% ipython --no-banner

In [1]: import numpy as np

In [2]: from numpy import linalg as LA

In [3]: np.set_printoptions(precision=2, suppress=True, linewidth=140, legacy="1.25")

In [4]: arr = np.load("test16.npy")

In [5]: print(arr)
[[-1.7  1.  -2.  -2.  -2. ]
 [ 0.   1.3 -1.   1.   1. ]
 [ 2.   1.   1.3 -1.   2. ]
 [-1.   0.   1.   2.3  2. ]
 [-2.   1.  -2.  -2.  -1.7]]

In [6]: print(round(np.log10(LA.cond(arr))))
2

In [7]: print(LA.cond(arr) > 100)
False

In [8]: print(np.argsort(-LA.norm(arr, axis=0).round(6), kind="stable")[:3])
[4 3 0]

In [9]: print(np.round(LA.norm(arr, 2) / LA.norm(arr), 2))
0.83

In [10]: print([round(float(x), 2) for x in LA.svd(arr, compute_uv=False)[:3]])
[6.36, 3.29, 2.54]

In [11]: rng = np.random.default_rng(561)

In [12]: z = rng.permutation(5)

In [13]: out = arr[:, z] * rng.choice([-1, 1], 5)

In [14]: print(out)
[[-1.  -2.  -2.   1.7 -2. ]
 [-1.3  1.   1.  -0.  -1. ]
 [-1.   2.  -1.  -2.   1.3]
 [-0.   2.   2.3  1.   1. ]
 [-1.  -1.7 -2.   2.  -2. ]]

In [15]: U, _, VT = LA.svd(arr.T @ out)

In [16]: print(z)
[1 4 3 0 2]

In [17]: print(np.round(LA.lstsq(arr, out)[0], 2) + 0)
[[ 0.  0.  0. -1.  0.]
 [-1.  0.  0.  0.  0.]
 [ 0.  0.  0.  0.  1.]
 [ 0.  0.  1.  0.  0.]
 [ 0.  1.  0.  0.  0.]]

In [18]: W1 = np.array([[3, 1, 3, 2, 2],
    ...:     [0, 2, 1, 0, 3],
    ...:     [2, 0, 0, 1, 3],
    ...:     [2, 2, 1, 0, 3],
    ...:     [3, 0, 1, 3, 1]])

In [19]: coef = np.array([-2, -2, -2, 1, 2])

In [20]: hid = np.maximum(arr @ W1 + coef, 0)

In [21]: print((hid > 0).astype(int))
[[0 0 0 0 0]
 [1 1 1 1 1]
 [1 0 1 1 1]
 [1 1 0 1 1]
 [0 0 0 0 0]]

In [22]: print((hid > 0).mean(axis=0))
[0.6 0.4 0.4 0.6 0.6]

In [23]: print(hid)
[[ 0.   0.   0.   0.   0. ]
 [ 1.   2.6  1.3  3.   6.9]
 [10.6  0.   6.  12.3 11.9]
 [ 7.6  1.6  0.   6.  11.9]
 [ 0.   0.   0.   0.   0. ]]

In [24]: C = np.array([[4, 3, 0], [-5, 5, -3], [0, -2, 1], [-5, -3, -5], [-5, 5, 3]])

In [25]: print(W1 @ C)
[[-13  12  -4]
 [-25  23   4]
 [-12  18   4]
 [-17  29   4]
 [ -8   3 -11]]

In [26]: print((hid @ C).round(6).argmax(axis=1))
[0 1 1 1 0]

In [27]: print(hid @ C)
[[  0.    0.    0. ]
 [-58.5  38.9  -0.8]
 [-78.6  42.4 -19.8]
 [-67.1  72.3   0.9]
 [  0.    0.    0. ]]

In [28]: Q, Rm = LA.qr(arr)

In [29]: print(np.abs(np.diag(Rm)))
[3.45 2.11 1.8  2.82 0.22]

In [30]: print(Q.shape, Rm.shape)
(5, 5) (5, 5)

In [31]: print(Rm)
[[ 3.45 -0.49  2.61  0.9   2.55]
 [ 0.   -2.11  1.29  1.54 -0.41]
 [ 0.    0.   -1.8  -2.04 -2.71]
 [ 0.    0.    0.   -2.82 -1.35]
 [ 0.    0.    0.    0.    0.22]]

In [32]: print(np.round(abs(Rm[0, 0]), 2), np.round(LA.norm(arr[:, 0]), 2))
3.45 3.45

In [33]: print(np.allclose(Rm.T @ Rm, arr.T @ arr))
True

In [34]: out = np.array([[1, -1, 2], [2, 1, 0]])

In [35]: C = np.kron(out, arr)

In [36]: print(C.shape)
(10, 15)

In [37]: E = np.load("m.npy")

In [38]: print(E)
[[ 0.05  0.05 -0.47  0.59  0.   -0.58  0.04]
 [-3.46 -2.03  1.64 -3.82  1.65  3.95  5.19]
 [-0.99 -0.36  0.33 -0.55  0.6   0.69  1.52]
 [-1.1  -0.56  0.43 -0.38  0.35  0.58  1.3 ]
 [ 0.11 -0.24  0.05 -0.09  0.13  0.68  0.26]
 [-1.84 -0.67  0.78 -2.1   0.99  1.76  2.64]
 [-1.74 -1.43  1.05 -1.63  0.8   1.9   2.2 ]
 [ 0.63  0.45 -0.21  0.75 -0.71 -0.66 -1.13]
 [-2.02 -1.67  0.76 -2.55  1.27  1.96  3.94]
 [-1.63 -1.02  1.14 -2.51  1.29  2.37  3.05]
 [-2.54 -1.49  0.95 -2.67  1.17  2.15  4.05]
 [ 2.07  0.84 -0.91  2.29 -0.4  -1.57 -2.86]
 [-1.57 -1.2   1.36 -2.28  1.12  2.06  3.01]
 [-1.9  -1.44  0.8  -2.25  1.15  1.76  2.89]
 [ 1.58  0.67 -0.66  1.47 -0.61 -2.02 -2.42]
 [-2.56 -1.18  0.97 -2.18  0.62  2.04  3.45]
 [-1.82 -1.02  1.2  -1.35  0.68  1.71  2.26]
 [ 0.76  0.56 -0.49  0.44 -0.43 -0.19 -0.56]
 [ 2.7   0.74 -0.67  1.95 -1.52 -2.53 -3.63]
 [-1.04 -0.49  0.23 -1.26  0.69  0.52  1.67]
 [ 1.84  0.84 -1.68  2.14 -1.06 -2.04 -3.24]
 [-1.99 -0.6   0.85 -1.58  0.61  1.94  3.01]
 [-1.32 -0.28  0.49 -1.76  0.6   0.9   1.91]
 [ 1.04  0.89 -1.05  0.83 -0.94 -0.88 -1.55]
 [-0.4  -0.23  0.26 -0.4   0.28  0.94  0.82]
 [ 0.61  0.07 -0.38  0.57 -0.4  -0.17 -0.59]
 [ 4.2   2.58 -2.    3.97 -2.13 -3.92 -6.88]
 [ 1.21  0.3  -0.41  1.3  -0.28 -1.01 -2.02]
 [-2.61 -1.    1.35 -3.37  0.89  2.39  4.05]
 [ 3.97  2.25 -2.12  4.31 -1.57 -4.11 -6.1 ]
 [-3.28 -1.96  1.8  -3.1   1.41  2.98  4.61]
 [-2.99 -2.16  1.79 -3.18  1.8   3.94  5.02]
 [-1.88 -0.82  0.75 -1.68  0.95  2.3   2.59]
 [ 4.    1.69 -1.57  3.77 -1.83 -3.69 -5.31]
 [ 1.43  0.2  -0.99  0.86 -0.4  -0.97 -1.79]
 [-2.48 -1.05  0.88 -2.    1.38  1.84  2.68]
 [ 2.4   1.32 -1.26  2.17 -1.43 -2.68 -3.64]
 [ 2.52  1.3  -1.86  2.69 -1.35 -3.17 -4.18]
 [-2.94 -1.15  1.29 -2.11  1.26  2.63  3.87]
 [-4.21 -2.28  2.04 -4.07  1.97  4.11  6.26]]

In [39]: D = LA.norm(E[:, None] - E[None], axis=-1)

In [40]: print(LA.matrix_rank(D ** 2))
9

In [41]: print(D.mean(axis=1).argmax())
26

In [42]: print(np.unravel_index(D.round(6).argmax(), D.shape))
(26, 39)

In [43]: m1 = np.minimum.outer(np.arange(1, 8), np.arange(1, 8)) * -3

In [44]: print(m1)
[[ -3  -3  -3  -3  -3  -3  -3]
 [ -3  -6  -6  -6  -6  -6  -6]
 [ -3  -6  -9  -9  -9  -9  -9]
 [ -3  -6  -9 -12 -12 -12 -12]
 [ -3  -6  -9 -12 -15 -15 -15]
 [ -3  -6  -9 -12 -15 -18 -18]
 [ -3  -6  -9 -12 -15 -18 -21]]

In [45]: Q, Rm = LA.qr(m1)

In [46]: print(np.abs(np.diag(Rm)))
[7.94 2.78 2.74 2.68 2.6  2.45 2.12]

In [47]: print(np.allclose(Rm.T @ Rm, m1.T @ m1))
True

In [48]: print(np.round(Q.T @ Q, 2) + 0)
[[1. 0. 0. 0. 0. 0. 0.]
 [0. 1. 0. 0. 0. 0. 0.]
 [0. 0. 1. 0. 0. 0. 0.]
 [0. 0. 0. 1. 0. 0. 0.]
 [0. 0. 0. 0. 1. 0. 0.]
 [0. 0. 0. 0. 0. 1. 0.]
 [0. 0. 0. 0. 0. 0. 1.]]

In [49]: z = rng.integers(0, 2, 7)

In [50]: mat = (z[:, None] == z) * -3 + np.eye(7)

In [51]: print(mat)
[[-2. -3. -3.  0.  0.  0.  0.]
 [-3. -2. -3.  0.  0.  0.  0.]
 [-3. -3. -2.  0.  0.  0.  0.]
 [ 0.  0.  0. -2. -3. -3. -3.]
 [ 0.  0.  0. -3. -2. -3. -3.]
 [ 0.  0.  0. -3. -3. -2. -3.]
 [ 0.  0.  0. -3. -3. -3. -2.]]

In [52]: u = np.array([1, 1])

In [53]: print(np.correlate(mat[4], mat[0], "full"))
[ 0.  0.  0.  0.  0.  0.  0.  9. 15. 21. 22. 15.  6.]

In [54]: print(np.polyval(u, mat[4]))
[ 1.  1.  1. -2. -1. -2. -2.]

In [55]: x0 = np.array([-2, 2, 2, -1, -2, -2, -2])

In [56]: y = mat @ x0

In [57]: coef, lr = np.zeros(7), 1 / LA.norm(mat, 2) ** 2

In [58]: for i in range(30):
    ...:     coef -= lr * mat.T @ (mat @ coef - y)
    ...:     if i % 10 == 0: print(i, round(LA.norm(mat @ coef - y), 2))
    ...: 
0 5.49
10 3.08
20 2.84

In [59]: print(coef)
[ 0.08  0.96  0.96 -1.58 -1.81 -1.81 -1.81]
